% python3 -q
>>> import numpy as np
>>> from numpy import linalg as LA
>>> np.set_printoptions(precision=3, suppress=True, linewidth=160, floatmode="fixed")
>>> data = np.loadtxt("arr.csv", delimiter=",")
>>> data
array([[ 0.000,  0.000,  2.000,  2.000,  1.000,  2.000],
       [ 1.000, 16.000, -1.000,  0.000,  0.000,  0.000],
       [ 1.000, -2.000, 13.000, -2.000, -2.000,  2.000],
       [ 0.000, -2.000, -2.000,  4.000, -1.000, -2.000],
       [ 2.000,  0.000, -1.000,  1.000,  1.000,  1.000],
       [-2.000,  2.000,  2.000,  2.000,  2.000, 14.000]])
>>> A2 = LA.inv(data)
>>> np.allclose(A2, data.T)
False
>>> np.round(data @ A2, 3) + 0
array([[1.000, 0.000, 0.000, 0.000, 0.000, 0.000],
       [0.000, 1.000, 0.000, 0.000, 0.000, 0.000],
       [0.000, 0.000, 1.000, 0.000, 0.000, 0.000],
       [0.000, 0.000, 0.000, 1.000, 0.000, 0.000],
       [0.000, 0.000, 0.000, 0.000, 1.000, 0.000],
       [0.000, 0.000, 0.000, 0.000, 0.000, 1.000]])
>>> (np.abs(A2) > 1e-9).astype(int)
array([[1, 1, 1, 1, 1, 1],
       [1, 1, 1, 1, 1, 1],
       [1, 1, 1, 1, 1, 1],
       [1, 1, 1, 1, 1, 1],
       [1, 1, 1, 1, 1, 1],
       [1, 1, 1, 1, 1, 1]])
>>> np.round(LA.inv(A2), 3) + 0
array([[ 0.000,  0.000,  2.000,  2.000,  1.000,  2.000],
       [ 1.000, 16.000, -1.000,  0.000,  0.000,  0.000],
       [ 1.000, -2.000, 13.000, -2.000, -2.000,  2.000],
       [ 0.000, -2.000, -2.000,  4.000, -1.000, -2.000],
       [ 2.000,  0.000, -1.000,  1.000,  1.000,  1.000],
       [-2.000,  2.000,  2.000,  2.000,  2.000, 14.000]])
>>> LA.det(data) * A2
array([[  9120.000,   -628.000,  -3084.000,  -1824.000, -17344.000,    116.000],
       [ -1000.000,  -2388.000,     84.000,    200.000,   1224.000,     72.000],
       [ -6880.000,   -204.000,  -1740.000,   1376.000,   2240.000,   1268.000],
       [ -6772.000,   -796.000,     28.000,  -6372.000,    408.000,     24.000],
       [-25368.000,   1696.000,   5376.000,  12800.000,   1072.000,   4608.000],
       [  7020.000,    152.000,   -976.000,  -1404.000,  -3184.000,  -3596.000]])
>>> M = np.load("x.npy")
>>> M
array([[  9.423,  -7.893,  -5.378,   9.225,   0.449, -10.659,  -4.591],
       [ -8.454,   6.624,   6.864, -11.897,   1.952,   7.876,   5.490],
       [  0.046,   1.695,  -7.757,  13.774,  -8.928,   6.346,  -5.221],
       [  7.130,  -7.508,   2.784,  -5.190,   8.256, -13.736,   1.134],
       [  8.509,  -6.690,  -6.807,  11.795,  -1.848,  -8.011,  -5.457],
       [  9.445,  -7.926,  -5.322,   9.125,   0.529, -10.740,  -4.556],
       [ -7.153,   7.524,  -2.755,   5.140,  -8.240,  13.750,  -1.113],
       [ -8.362,   8.312,  -1.063,   2.176,  -7.139,  14.288,   0.150],
       [ -9.713,   8.417,   4.288,  -7.280,  -1.913,  12.026,   3.888],
       [  8.523,  -8.406,   0.787,  -1.692,   6.935, -14.318,  -0.352],
       [ -8.845,   7.103,   6.412, -11.081,   1.154,   8.876,   5.226],
       [  5.450,  -6.272,   4.506,  -8.191,   9.058, -12.468,   2.466],
       [  4.464,  -5.501,   5.314,  -9.591,   9.294, -11.555,   3.112],
       [ -9.608,   8.837,   1.963,  -3.154,  -4.525,  13.782,   2.314],
       [  6.307,  -4.266,  -8.136,  14.230,  -4.940,  -3.380,  -6.123],
       [  2.915,  -0.928,  -8.416,  14.844,  -7.661,   2.291,  -5.960],
       [  6.215,  -6.849,   3.785,  -6.937,   8.766, -13.098,   1.903],
       [  2.707,  -4.067,   6.484, -11.609,   9.404,  -9.707,   4.080],
       [  5.882,  -3.829,  -8.255,  14.456,  -5.377,  -2.601,  -6.159],
       [  1.436,   0.443,  -8.163,  14.446,  -8.414,   4.453,  -5.637],
       [ -8.740,   6.971,   6.546, -11.323,   1.383,   8.597,   5.305]])
>>> # rank 2
>>> rng = np.random.default_rng(8514)
>>> z = rng.permutation(6)
>>> z
array([2, 5, 1, 3, 4, 0])
>>> A2 = data[z][:, z]
>>> np.diag(A2)
array([13.000, 14.000, 16.000,  4.000,  1.000,  0.000])
>>> np.trace(A2)
np.float64(48.0)
>>> np.sort(np.abs(LA.eigvals(A2)))
array([ 1.361,  3.126,  3.126, 11.557, 15.578, 16.136])
>>> A2
array([[13.000,  2.000, -2.000, -2.000, -2.000,  1.000],
       [ 2.000, 14.000,  2.000,  2.000,  2.000, -2.000],
       [-1.000,  0.000, 16.000,  0.000,  0.000,  1.000],
       [-2.000, -2.000, -2.000,  4.000, -1.000,  0.000],
       [-1.000,  1.000,  0.000,  1.000,  1.000,  2.000],
       [ 2.000,  2.000,  0.000,  2.000,  1.000,  0.000]])
>>> round(float(LA.det(A2)), 3), np.round(LA.det(data[z]), 3)
(-38632.0, np.float64(38632.0))
>>> left, sigma, Vh = LA.svd(M)
>>> evecs = Vh[:(sigma > 1e-8).sum()]
>>> x0 = M[11] + 4 * M[5] + rng.integers(2) * np.eye(7)[0]
>>> x0
array([ 43.228, -37.976, -16.782,  28.311,  11.172, -55.426, -15.756])
>>> np.allclose(evecs.T @ evecs @ x0, x0)
True
>>> round(float(LA.norm(x0 - evecs.T @ evecs @ x0)), 3)
0.0
>>> np.diag(evecs.T @ evecs)
array([0.239, 0.195, 0.179, 0.556, 0.221, 0.514, 0.095])
>>> W0 = np.load("dump.npy")
>>> W0
array([[ 0.008, -0.023, -0.053, -0.053, -0.038],
       [-0.023,  0.068,  0.158,  0.158,  0.113],
       [-0.053,  0.158,  0.368,  0.368,  0.263],
       [-0.053,  0.158,  0.368,  0.368,  0.263],
       [-0.038,  0.113,  0.263,  0.263,  0.188]])
>>> # row 3 repeats row 2
>>> left, sigma, Vh = LA.svd(W0)
>>> evecs = Vh[:(sigma > 1e-8).sum()]
>>> x0 = W0[0] + 3 * W0[4] + rng.integers(2) * np.eye(5)[4]
>>> x0
array([-0.105,  0.316,  0.737,  0.737,  0.526])
>>> evecs.T @ evecs
array([[ 0.008, -0.023, -0.053, -0.053, -0.038],
       [-0.023,  0.068,  0.158,  0.158,  0.113],
       [-0.053,  0.158,  0.368,  0.368,  0.263],
       [-0.053,  0.158,  0.368,  0.368,  0.263],
       [-0.038,  0.113,  0.263,  0.263,  0.188]])
>>> round(float(LA.norm(x0 - evecs.T @ evecs @ x0)), 3)
0.0
>>> np.kron(np.eye(2, dtype=int), W0)
array([[ 0.008, -0.023, -0.053, -0.053, -0.038,  0.000, -0.000, -0.000, -0.000, -0.000],
       [-0.023,  0.068,  0.158,  0.158,  0.113, -0.000,  0.000,  0.000,  0.000,  0.000],
       [-0.053,  0.158,  0.368,  0.368,  0.263, -0.000,  0.000,  0.000,  0.000,  0.000],
       [-0.053,  0.158,  0.368,  0.368,  0.263, -0.000,  0.000,  0.000,  0.000,  0.000],
       [-0.038,  0.113,  0.263,  0.263,  0.188, -0.000,  0.000,  0.000,  0.000,  0.000],
       [ 0.000, -0.000, -0.000, -0.000, -0.000,  0.008, -0.023, -0.053, -0.053, -0.038],
       [-0.000,  0.000,  0.000,  0.000,  0.000, -0.023,  0.068,  0.158,  0.158,  0.113],
       [-0.000,  0.000,  0.000,  0.000,  0.000, -0.053,  0.158,  0.368,  0.368,  0.263],
       [-0.000,  0.000,  0.000,  0.000,  0.000, -0.053,  0.158,  0.368,  0.368,  0.263],
       [-0.000,  0.000,  0.000,  0.000,  0.000, -0.038,  0.113,  0.263,  0.263,  0.188]])
>>> np.round(LA.eigvals(W0).sum().real, 3)
np.float64(1.0)
>>> K = np.loadtxt("run0.csv", delimiter=",")
>>> K
array([[-2.000, -1.000, -1.000],
       [-3.000,  0.000,  3.000],
       [-1.000, -3.000,  0.000]])
>>> Q, Rm = LA.qr(K)
>>> np.round(Q.T @ Q, 3) + 0
array([[1.000, 0.000, 0.000],
       [0.000, 1.000, 0.000],
       [0.000, 0.000, 1.000]])
>>> Rm
array([[ 3.742,  1.336, -1.871],
       [ 0.000, -2.866, -1.221],
       [ 0.000,  0.000,  2.238]])
>>> np.allclose(Rm.T @ Rm, K.T @ K)
True
>>> np.trace(Q @ Q.T)
np.float64(3.0)
>>> np.round(Q @ Rm, 3) + 0
array([[-2.000, -1.000, -1.000],
       [-3.000,  0.000,  3.000],
       [-1.000, -3.000,  0.000]])
>>> J = np.loadtxt("out19.csv", delimiter=",")
>>> J
array([[ 6.295, -0.224,  7.142],
       [-3.610,  7.306,  4.158],
       [-5.509, -5.640,  3.173]])
>>> np.sort(np.abs(LA.eigvals(J)))
array([8.984, 9.008, 9.008])
>>> (J + J.T) / 2
array([[ 6.295, -1.917,  0.816],
       [-1.917,  7.306, -0.741],
       [ 0.816, -0.741,  3.173]])
>>> A2 = J / LA.norm(J, axis=1, keepdims=True)
>>> cov = A2 @ A2.T
>>> np.argwhere(np.triu(np.abs(cov) > 0.95, 1))
array([], shape=(0, 2), dtype=int64)
>>> cov[0]
array([ 1.000,  0.061, -0.133])
>>> LA.norm(A2, axis=1)
array([1.000, 1.000, 1.000])
>>> (cov - 2 * np.eye(3)).round(6).argmax(axis=1)
array([1, 0, 1])
>>> round(float(np.degrees(np.arccos(np.clip(cov[0, 1], -1, 1)))), 3)
86.492
>>> cov
array([[ 1.000,  0.061, -0.133],
       [ 0.061,  1.000, -0.104],
       [-0.133, -0.104,  1.000]])
>>> F = np.load("w.npy")
>>> F
array([[0, 2, 0, 0],
       [0, 0, 0, 0],
       [0, 0, 0, 1],
       [1, 0, 0, 0]])
>>> # rows and columns are dependent
>>> np.allclose(F[:-1].T @ LA.lstsq(F[:-1].T, F[-1])[0], F[-1])
False
>>> np.abs(np.diag(LA.qr(F)[1])) > 1e-9
array([ True,  True, False, False])
>>> np.unique(F.round(6), axis=0).shape
(4, 4)
>>> LA.lstsq(F[:-1].T, F[-1])[2]
np.int32(2)
>>> round(float(np.trace(LA.pinv(F) @ F)), 3)
3.0
>>> F @ LA.pinv(F) @ F
array([[0.000, 2.000, 0.000, 0.000],
       [0.000, 0.000, 0.000, 0.000],
       [0.000, 0.000, 0.000, 1.000],
       [1.000, 0.000, 0.000, 0.000]])
>>> rank = LA.matrix_rank(F)
>>> rank
np.int64(3)
>>> ns = LA.svd(F)[2][rank:].T
>>> ns @ ns.T
array([[0.000, 0.000, 0.000, 0.000],
       [0.000, 0.000, 0.000, 0.000],
       [0.000, 0.000, 1.000, 0.000],
       [0.000, 0.000, 0.000, 0.000]])
>>> [int(LA.matrix_rank(np.delete(F, i, axis=0))) for i in range(4)]
[2, 3, 2, 2]
>>> [int(LA.matrix_rank(F[:, :j + 1])) for j in range(4)]
[1, 2, 2, 3]
>>> np.allclose(F @ ns, 0)
True
>>> ns.shape
(4, 1)
>>> A2 = F + rng.integers(-2, 3, (4, 3)) @ rng.integers(-2, 3, (3, 4))
>>> A2
array([[-2,  4, -4,  3],
       [ 2,  2,  2, -1],
       [-1,  0,  0,  1],
       [-3, -6, -3,  1]])
>>> np.abs(A2 - F).sum(axis=1)
array([11,  7,  1, 14])
>>> np.round(LA.svd(A2 - F, compute_uv=False), 3) + 0
array([8.884, 5.422, 0.828, 0.000])
>>> E = np.array([[-0.1, -1.0],
...     [0.1, -0.9],
...     [0.2, 0.9],
...     [1.0, -1.2],
...     [-2.7, -1.2],
...     [0.6, -2.3],
...     [-0.8, 0.6],
...     [-1.3, 0.8]])
>>> E[7] = E[6] + 0.1 * rng.normal(size=2)
>>> E
array([[-0.100, -1.000],
       [ 0.100, -0.900],
       [ 0.200,  0.900],
       [ 1.000, -1.200],
       [-2.700, -1.200],
       [ 0.600, -2.300],
       [-0.800,  0.600],
       [-0.903,  0.729]])
>>> hat = E @ LA.solve(E.T @ E, E.T)
>>> np.round(LA.eigvalsh(hat), 3) + 0
array([0.000, 0.000, 0.000, 0.000, 0.000, 0.000, 1.000, 1.000])
>>> np.trace(hat)
np.float64(2.0)
>>> def softmax(z):
...     e = np.exp(z - z.max(axis=-1, keepdims=True))
...     return e / e.sum(axis=-1, keepdims=True)
... 
>>> softmax(E[3] + -3)
array([0.900, 0.100])
>>> softmax(E).sum(axis=1)
array([1.000, 1.000, 1.000, 1.000, 1.000, 1.000, 1.000, 1.000])
>>> att = E @ E.T / np.sqrt(2)
>>> softmax(att)[3] @ E
array([ 0.471, -1.575])
>>> Q, evecs = LA.qr(E[:, :1])[0], LA.qr(E[:, 1:])[0]
>>> sigma = LA.svd(Q.T @ evecs, compute_uv=False)
>>> sigma
array([0.026])
>>> np.degrees(np.arccos(sigma.clip(0, 1)))
array([88.486])
>>> (sigma > 0.9).sum()
np.int64(0)
>>> np.round(LA.norm(Q @ Q.T - evecs @ evecs.T, 2), 3)
np.float64(1.0)
>>> X = np.load("m.npy")
>>> X
array([[ 0, -5,  3,  1,  0, -1],
       [ 5,  0,  0, -5,  3,  6],
       [-3,  0,  0,  0,  1, -4],
       [-1,  5,  0,  0, -2,  0],
       [ 0, -3, -1,  2,  0, -1],
       [ 1, -6,  4,  0,  1,  0]])
>>> # antisymmetric, zero diagonal
>>> Q, Rm = LA.qr(X)
>>> Q.shape, Rm.shape
((6, 6), (6, 6))
>>> np.allclose(Rm.T @ Rm, X.T @ X)
True
>>> abs(Rm[0, 0]), np.round(LA.norm(X[:, 0]), 3)
(np.float64(6.0), np.float64(6.0))
